$ python3 -q
>>> import numpy as np
>>> from numpy import linalg as LA
>>> np.set_printoptions(precision=3, suppress=True, linewidth=200)
>>> def tidy(a):
...     return np.round(a, 3) + 0
... 
>>> M = np.loadtxt("a.csv", delimiter=",")
>>> M
array([[ 1., -3., -3., -2.],
       [ 0., -2., -2.,  1.],
       [ 0.,  0.,  3., -1.],
       [ 0.,  0.,  0., -2.]])
>>> proj = np.triu(np.array([[2, 0, 0, 0], [-2, 0, -2, 1], [2, 2, -2, -1], [2, -1, 0, -2]]), 1) + np.eye(4)
>>> Y = proj @ M @ LA.inv(proj)
>>> np.poly(Y)
array([ 1.,  0., -9., -4., 12.])
>>> tidy(LA.det(Y))
np.float64(12.0)
>>> proj @ M - M @ proj
array([[  0.,   0.,  -6.,   0.],
       [  0.,   0., -10.,   0.],
       [  0.,   0.,   0.,   5.],
       [  0.,   0.,   0.,   0.]])
>>> print(np.prod(np.diag(M)), tidy(LA.det(M)))
12.0 12.0
>>> LA.matrix_rank(M - M[0, 0] * np.eye(4))
np.int64(3)
>>> M @ M
array([[ 1.,  3., -6.,  2.],
       [ 0.,  4., -2., -2.],
       [ 0.,  0.,  9., -1.],
       [ 0.,  0.,  0.,  4.]])
>>> tidy(np.sort(LA.eigvals(M)))
array([-2., -2.,  1.,  3.])
>>> W1 = np.array([[1, 4, 0, 5, 5, 0],
...     [0, 5, 4, 5, 3, 0],
...     [5, 5, 0, 2, 5, 0],
...     [5, 5, 4, 0, 3, 3]])
>>> b = np.array([4, -5, 3, -5, 3, 0])
>>> hid = np.maximum(M @ W1 + b, 0)
>>> print((hid > 0).astype(int))
[[0 0 0 0 0 0]
 [0 0 0 0 0 1]
 [1 1 0 1 1 0]
 [0 0 0 0 0 0]]
>>> (hid > 0).mean(axis=0)
array([0.25, 0.25, 0.  , 0.25, 0.25, 0.25])
>>> hid
array([[ 0.,  0.,  0.,  0.,  0.,  0.],
       [ 0.,  0.,  0.,  0.,  0.,  3.],
       [14.,  5.,  0.,  1., 15.,  0.],
       [ 0.,  0.,  0.,  0.,  0.,  0.]])
>>> basis = np.array([[3, -4, -5],
...     [4, 0, 2],
...     [5, 4, -2],
...     [5, 1, -3],
...     [5, 1, -3],
...     [3, 0, 2]])
>>> (hid @ basis).round(6).argmax(axis=1)
array([0, 0, 0, 0])
>>> W1 @ basis
array([[ 69,   6, -27],
       [ 80,  24, -22],
       [ 70, -13, -36],
       [ 79,  -1, -26]])
>>> hid @ basis
array([[   0.,    0.,    0.],
       [   9.,    0.,    6.],
       [ 142.,  -40., -108.],
       [   0.,    0.,    0.]])
>>> vals, vecs = LA.eig(M)
>>> print(M @ vecs[:, 0] - vals[0] * vecs[:, 0])
[0. 0. 0. 0.]
>>> vals
array([ 1., -2.,  3., -2.])
>>> f = np.array([-3, -3, 1, 3])
>>> Y = M + np.outer(f, np.eye(4)[0])
>>> Y
array([[-2., -3., -3., -2.],
       [-3., -2., -2.,  1.],
       [ 1.,  0.,  3., -1.],
       [ 3.,  0.,  0., -2.]])
>>> LA.matrix_rank(LA.inv(Y) - LA.inv(M), tol=1e-8)
np.int64(1)
>>> feats = np.load("mat.npy")
>>> feats
array([[0, 0, 0, 0],
       [0, 2, 0, 1],
       [3, 0, 0, 0],
       [0, 2, 0, 0]])
>>> Uu, sv, Vh = LA.svd(feats)
>>> vecs = Vh[:(sv > 1e-8).sum()]
>>> rng = np.random.default_rng(987346)
>>> x = feats[3] + -2 * feats[1] + rng.integers(2) * np.eye(4)[3]
>>> x
array([ 0., -2.,  0., -1.])
>>> print(tidy(vecs.T @ vecs))
[[1. 0. 0. 0.]
 [0. 1. 0. 0.]
 [0. 0. 0. 0.]
 [0. 0. 0. 1.]]
>>> tidy(LA.norm(x - vecs.T @ vecs @ x))
np.float64(0.0)
>>> np.allclose(vecs.T @ vecs @ x, x)
True
>>> F = np.loadtxt("dump.csv", delimiter=",")
>>> F
array([[0., 0., 0., 2.],
       [3., 0., 0., 0.],
       [0., 0., 1., 0.],
       [0., 4., 0., 0.]])
>>> q = F.astype(float).copy()
>>> for j in range(4):
...     q[:, j] -= q[:, :j] @ (q[:, :j].T @ q[:, j])
...     q[:, j] /= LA.norm(q[:, j])
... 
>>> print(q.T @ F)
[[3. 0. 0. 0.]
 [0. 4. 0. 0.]
 [0. 0. 1. 0.]
 [0. 0. 0. 2.]]
>>> tidy(np.abs(LA.eigvals(F)).max())
np.float64(2.884)
>>> F.inv()
Traceback (most recent call last):
  File "<python-input-48>", line 1, in <module>
    F.inv()
    ^^^^^
AttributeError: 'numpy.ndarray' object has no attribute 'inv'
>>> (F + F.T) / 2
array([[0. , 1.5, 0. , 1. ],
       [1.5, 0. , 0. , 2. ],
       [0. , 0. , 1. , 0. ],
       [1. , 2. , 0. , 0. ]])
>>> np.allclose(F, F.T)
False
>>> tidy(LA.matrix_power(F, 4))
array([[ 0.,  0.,  0., 48.],
       [72.,  0.,  0.,  0.],
       [ 0.,  0.,  1.,  0.],
       [ 0., 96.,  0.,  0.]])
>>> np.allclose(F @ F.T, F.T @ F)
False
>>> LA.determinant(F)
Traceback (most recent call last):
  File "<python-input-53>", line 1, in <module>
    LA.determinant(F)
    ^^^^^^^^^^^^^^
AttributeError: module 'numpy.linalg' has no attribute 'determinant'
>>> theta = np.sort(rng.uniform(-2, 2, 20))
>>> m1 = np.c_[theta, theta ** 2, theta ** 3] @ np.array([[-2, 1, 1], [1, 1, 2], [-2, 1, 0]])
>>> tidy(m1)
array([[ 22.715,  -5.617,   5.698],
       [ 20.158,  -4.867,   5.086],
       [ 16.957,  -3.956,   4.293],
       [  2.952,  -0.617,   0.388],
       [  0.835,  -0.256,  -0.113],
       [  0.734,  -0.235,  -0.121],
       [  0.358,  -0.14 ,  -0.109],
       [  0.213,  -0.092,  -0.08 ],
       [  0.13 ,  -0.059,  -0.055],
       [ -0.45 ,   0.312,   0.356],
       [ -1.014,   0.89 ,   1.016],
       [ -1.728,   1.677,   1.82 ],
       [ -1.759,   1.711,   1.852],
       [ -2.871,   2.871,   2.892],
       [ -3.868,   3.849,   3.683],
       [ -5.718,   5.561,   4.945],
       [ -8.219,   7.739,   6.395],
       [ -8.6  ,   8.061,   6.598],
       [-10.096,   9.306,   7.362],
       [-14.567,  12.886,   9.403]])
>>> round(np.log10(LA.cond(m1)))
2
>>> tidy(np.abs(LA.svd(m1)[2][-1]))
array([0.324, 0.78 , 0.535])
>>> LA.matrix_rank(m1, rtol=0.1)
np.int64(2)
>>> tidy(LA.norm(m1, 2) / LA.norm(m1))
np.float64(0.904)
>>> data = np.array([[0, -2, -3], [1, 3, 2], [-3, 0, -2]])
>>> data
array([[ 0, -2, -3],
       [ 1,  3,  2],
       [-3,  0, -2]])
>>> theta = np.radians(90)
>>> Rm = np.eye(3)
>>> Rm[2, 2] = Rm[1, 1] = np.cos(theta)
>>> Rm[2, 1], Rm[1, 2] = -np.sin(theta), np.sin(theta)
>>> print(tidy(Rm))
[[ 1.  0.  0.]
 [ 0.  0.  1.]
 [ 0. -1.  0.]]
>>> Y = data @ Rm.T
>>> tidy(LA.svd(data, compute_uv=False)), tidy(LA.svd(Y, compute_uv=False))
(array([5.512, 2.856, 1.207]), array([5.512, 2.856, 1.207]))
>>> np.allclose(LA.norm(data, axis=1), LA.norm(Y, axis=1))
True
>>> np.abs(Y - data).max(axis=0)
array([0., 2., 5.])
>>> tidy(Y)
array([[ 0., -3.,  2.],
       [ 1.,  2., -3.],
       [-3., -2.,  0.]])
>>> Y = LA.inv(data)
>>> (np.abs(Y) > 1e-9).astype(int)
array([[1, 1, 1],
       [1, 1, 1],
       [1, 1, 1]])
>>> tidy(Y)
array([[ 0.316,  0.211, -0.263],
       [ 0.211,  0.474,  0.158],
       [-0.474, -0.316, -0.105]])
>>> np.allclose(Y, data.T)
False
>>> tidy(data @ Y)
array([[1., 0., 0.],
       [0., 1., 0.],
       [0., 0., 1.]])
>>> tidy(LA.inv(Y))
array([[ 0., -2., -3.],
       [ 1.,  3.,  2.],
       [-3.,  0., -2.]])
>>> tidy(LA.cond(data))
np.float64(4.568)
>>> tidy(LA.slogdet(data)[0])
np.float64(-1.0)
>>> Y = data / np.sqrt((data ** 2).mean(axis=1, keepdims=True))
>>> LA.matrix_rank(data - data.mean(axis=1, keepdims=True))
np.int64(2)
>>> tidy(data - data.mean(axis=1, keepdims=True))
array([[ 1.667, -0.333, -1.333],
       [-1.   ,  1.   ,  0.   ],
       [-1.333,  1.667, -0.333]])
>>> f = np.array([-2, -1, 0])
>>> Y = data + np.outer(f, np.eye(3)[2])
>>> print(LA.matrix_rank(Y - data))
1
>>> Y
array([[ 0., -2., -5.],
       [ 1.,  3.,  1.],
       [-3.,  0., -2.]])
>>> G = data.T @ data
>>> print(tidy(LA.eigvalsh(G)[::-1]))
[30.387  8.157  1.456]
>>> LA.matrix_rank(G)
np.int64(3)
>>> arr = np.array([[0, 3, 3, 2], [1, 1, 2, 3], [2, 3, 1, 2], [2, 2, 1, 1]])
>>> arr[:, 1] = 3 * arr[:, 0]
>>> arr
array([[0, 0, 3, 2],
       [1, 3, 2, 3],
       [2, 6, 1, 2],
       [2, 6, 1, 1]])
>>> np.allclose(arr[:-1].T @ LA.lstsq(arr[:-1].T, arr[-1])[0], arr[-1])
True
>>> np.abs(np.diag(LA.qr(arr)[1])) > 1e-9
array([ True, False,  True,  True])
>>> tidy(arr @ LA.pinv(arr) @ arr)
array([[0., 0., 3., 2.],
       [1., 3., 2., 3.],
       [2., 6., 1., 2.],
       [2., 6., 1., 1.]])
>>> X = np.array([[-1, 0], [1, 2], [3, 4], [5, 6]])
>>> x = np.array([1, 2])
>>> y = X @ x
>>> print(y)
[-1  5 11 17]
>>> print(tidy(LA.solve(X.T @ X, X.T @ y)))
[1. 2.]
>>> y = y + 0.02 * rng.normal(size=4)
>>> tidy(y)
array([-0.986,  4.979, 10.985, 16.992])
>>> b, *_ = LA.lstsq(X, y)
>>> print(tidy(b))
[0.999 1.998]
>>> b.round()
array([1., 2.])
>>> labels = rng.permutation(2)
>>> Y = X[:, labels] * rng.choice([-1, 1], 2)
>>> print(Y)
[[ 0  1]
 [ 2 -1]
 [ 4 -3]
 [ 6 -5]]
>>> Uu, _, Vh = LA.svd(X.T @ Y)
>>> tidy(Uu @ Vh)
array([[ 0., -1.],
       [ 1.,  0.]])
>>> tidy(LA.lstsq(X, Y)[0])
array([[ 0., -1.],
       [ 1.,  0.]])
>>> print(labels)
[1 0]
>>> mat = np.loadtxt("m.csv", delimiter=",")
>>> tidy(mat)
array([[-0.496, -0.868],
       [-0.868,  0.496]])
>>> Y = np.array([[-3, -3], [2, 3]])
>>> basis = np.kron(Y, mat)
>>> tidy(LA.norm(basis, 2)), tidy(LA.norm(Y, 2) * LA.norm(mat, 2))
(np.float64(5.541), np.float64(5.541))
>>> print(LA.matrix_rank(basis))
4
>>> tidy(basis)
array([[ 1.488,  2.605,  1.488,  2.605],
       [ 2.605, -1.488,  2.605, -1.488],
       [-0.992, -1.736, -1.488, -2.605],
       [-1.736,  0.992, -2.605,  1.488]])
>>> labels = rng.permutation(2)
>>> labels
array([0, 1])
>>> Y = mat[labels][:, labels]
>>> tidy(Y)
array([[-0.496, -0.868],
       [-0.868,  0.496]])
>>> tidy(np.trace(Y))
np.float64(0.0)
>>> tidy(np.sort(np.abs(LA.eigvals(Y))))
array([1., 1.])
>>> np.allclose(Y, mat)
True
>>> q, Rm = LA.qr(Y)
>>> print(tidy(q.T @ q))
[[1. 0.]
 [0. 1.]]
>>> np.allclose(Rm.T @ Rm, Y.T @ Y)
True
>>> print(np.abs(np.diag(Rm)))
[1. 1.]
>>> (mat - mat.T) / 2
array([[0., 0.],
       [0., 0.]])
>>> print(np.allclose(mat, mat.T))
True
